$ python -q
>>> import numpy as np
>>> import numpy.linalg as la
>>> np.set_printoptions(precision=1, suppress=True, linewidth=160)
>>> W0 = np.loadtxt("sample11.csv", delimiter=",")
>>> W0
array([[-1.,  0.,  0.,  0., -3.],
       [ 0., -3., -7., -8.,  0.],
       [ 0.,  2., -3.,  7.,  0.],
       [ 0., -7., -5.,  1.,  0.],
       [ 4.,  0.,  0.,  0.,  0.]])
>>> th = np.radians(135)
>>> Rm = np.eye(5)
>>> Rm[3, 3] = Rm[0, 0] = np.cos(th)
>>> Rm[3, 0], Rm[0, 3] = -np.sin(th), np.sin(th)
>>> Rm
array([[-0.7,  0. ,  0. ,  0.7,  0. ],
       [ 0. ,  1. ,  0. ,  0. ,  0. ],
       [ 0. ,  0. ,  1. ,  0. ,  0. ],
       [-0.7,  0. ,  0. , -0.7,  0. ],
       [ 0. ,  0. ,  0. ,  0. ,  1. ]])
>>> M2 = W0 @ Rm.T
>>> M2
array([[ 0.7,  0. ,  0. ,  0.7, -3. ],
       [-5.7, -3. , -7. ,  5.7,  0. ],
       [ 4.9,  2. , -3. , -4.9,  0. ],
       [ 0.7, -7. , -5. , -0.7,  0. ],
       [-2.8,  0. ,  0. , -2.8,  0. ]])
>>> np.allclose(la.norm(W0, axis=1), la.norm(M2, axis=1))
True
>>> O, evecs = la.qr(W0[:, :4])[0], la.qr(W0[:, 4:])[0]
>>> sv = la.svd(O.T @ evecs, compute_uv=False)
>>> sv
array([0.2])
>>> (sv > 0.9).sum()
np.int64(0)
>>> round(float(la.norm(O @ O.T - evecs @ evecs.T, 2)), 1)
1.0
>>> np.poly(W0)
array([    1.,     6.,    13.,  -453.,  -557., -6108.])
>>> round(float(la.det(W0[::-1])), 1)
6108.0
>>> np.einsum("ii->", W0)
np.float64(-6.0)
>>> round(float(la.eigvals(W0).sum().real), 1)
-6.0
>>> np.einsum("ij,ji->", W0, W0)
np.float64(10.0)
>>> rng = np.random.default_rng(9141)
>>> labels = rng.permutation(5)
>>> labels
array([4, 1, 3, 0, 2])
>>> M2 = W0[labels][:, labels]
>>> np.trace(M2)
np.float64(-6.0)
>>> np.sort(np.abs(la.eigvals(M2)))
array([3.5, 3.5, 6.8, 8.7, 8.7])
>>> np.round(la.det(M2), 1), round(la.det(W0[labels]), 1)
(np.float64(6108.0), np.float64(-6108.0))
>>> np.allclose(M2, W0)
False
>>> J = np.array([[0, 0, 0, -2], [0, 2, 0, 0], [3, 0, 0, 0], [0, 0, 2, 0]])
>>> J
array([[ 0,  0,  0, -2],
       [ 0,  2,  0,  0],
       [ 3,  0,  0,  0],
       [ 0,  0,  2,  0]])
>>> u = np.array([3, 2])
>>> np.correlate(J[3], J[1], "full")
array([0, 0, 0, 0, 4, 0, 0])
>>> np.polyval(u, J[3])
array([2, 2, 8, 2])
>>> np.convolve(J[3], u)
array([0, 0, 6, 4, 0])
>>> M2 = J / np.sqrt((J ** 2).mean(axis=1, keepdims=True))
>>> J - J.mean(axis=1, keepdims=True)
array([[ 0.5,  0.5,  0.5, -1.5],
       [-0.5,  1.5, -0.5, -0.5],
       [ 2.2, -0.8, -0.8, -0.8],
       [-0.5, -0.5,  1.5, -0.5]])
>>> left, sv, Vh = la.svd(J, full_matrices=False)
>>> (sv > 1e-8).sum()
np.int64(4)
>>> sv / sv[0]
array([1. , 0.7, 0.7, 0.7])
>>> left.T @ J @ Vh.T
array([[3., 0., 0., 0.],
       [0., 2., 0., 0.],
       [0., 0., 2., 0.],
       [0., 0., 0., 2.]])
>>> np.cumsum(sv ** 2) / np.sum(sv ** 2)
array([0.4, 0.6, 0.8, 1. ])
>>> left.shape, sv.shape, Vh.shape
((4, 4), (4,), (4, 4))
>>> round(np.sqrt((sv ** 2).sum()), 1), round(float(la.norm(J)), 1)
(np.float64(4.6), 4.6)
>>> np.allclose(left * sv @ Vh, J)
True
>>> np.abs(Vh[0])
array([1., 0., 0., 0.])
>>> A = np.loadtxt("case12.csv", delimiter=",")
>>> A
array([[-4.,  0.],
       [ 0.,  2.]])
>>> # triangular, det is the product of the diagonal
>>> assert A == A.T
Traceback (most recent call last):
  File "<python-input-51>", line 1, in <module>
    assert A == A.T
           ^^^^^^^^
ValueError: The truth value of an array with more than one element is ambiguous. Use a.any() or a.all()
>>> round(la.det(A), 1)
np.float64(-8.0)
>>> np.round(np.abs(la.eigvals(A)).max(), 1)
np.float64(4.0)
>>> np.allclose(A @ A.T, A.T @ A)
True
>>> A @ A
array([[16.,  0.],
       [ 0.,  4.]])
>>> np.sort(np.abs(la.eigvals(A)))
array([2., 4.])
>>> la.matrix_rank(A - A[0, 0] * np.eye(2))
np.int64(1)
>>> np.prod(np.diag(A)), round(float(la.det(A)), 1)
(np.float64(-8.0), -8.0)
>>> A @ A
array([[16.,  0.],
       [ 0.,  4.]])
>>> np.sort(la.eigvals(A))
array([-4.,  2.])
>>> feats = np.loadtxt("m.csv", delimiter=",")
>>> feats
array([[ 1. ,  0. ,  0. ],
       [ 0. ,  1. ,  0.3],
       [ 0. , -0.3,  1. ]])
>>> np.allclose(feats @ feats.T, feats.T @ feats)
True
>>> feats.inv()
Traceback (most recent call last):
  File "<python-input-64>", line 1, in <module>
    feats.inv()
    ^^^^^^^^^
AttributeError: 'numpy.ndarray' object has no attribute 'inv'
>>> (feats + feats.T) / 2
array([[1., 0., 0.],
       [0., 1., 0.],
       [0., 0., 1.]])
>>> la.determinant(feats)
Traceback (most recent call last):
  File "<python-input-66>", line 1, in <module>
    la.determinant(feats)
    ^^^^^^^^^^^^^^
AttributeError: module 'numpy.linalg' has no attribute 'determinant'
>>> assert feats == feats.T
Traceback (most recent call last):
  File "<python-input-67>", line 1, in <module>
    assert feats == feats.T
           ^^^^^^^^^^^^^^^^
ValueError: The truth value of an array with more than one element is ambiguous. Use a.any() or a.all()
>>> round(float(la.det(feats)), 1)
1.0
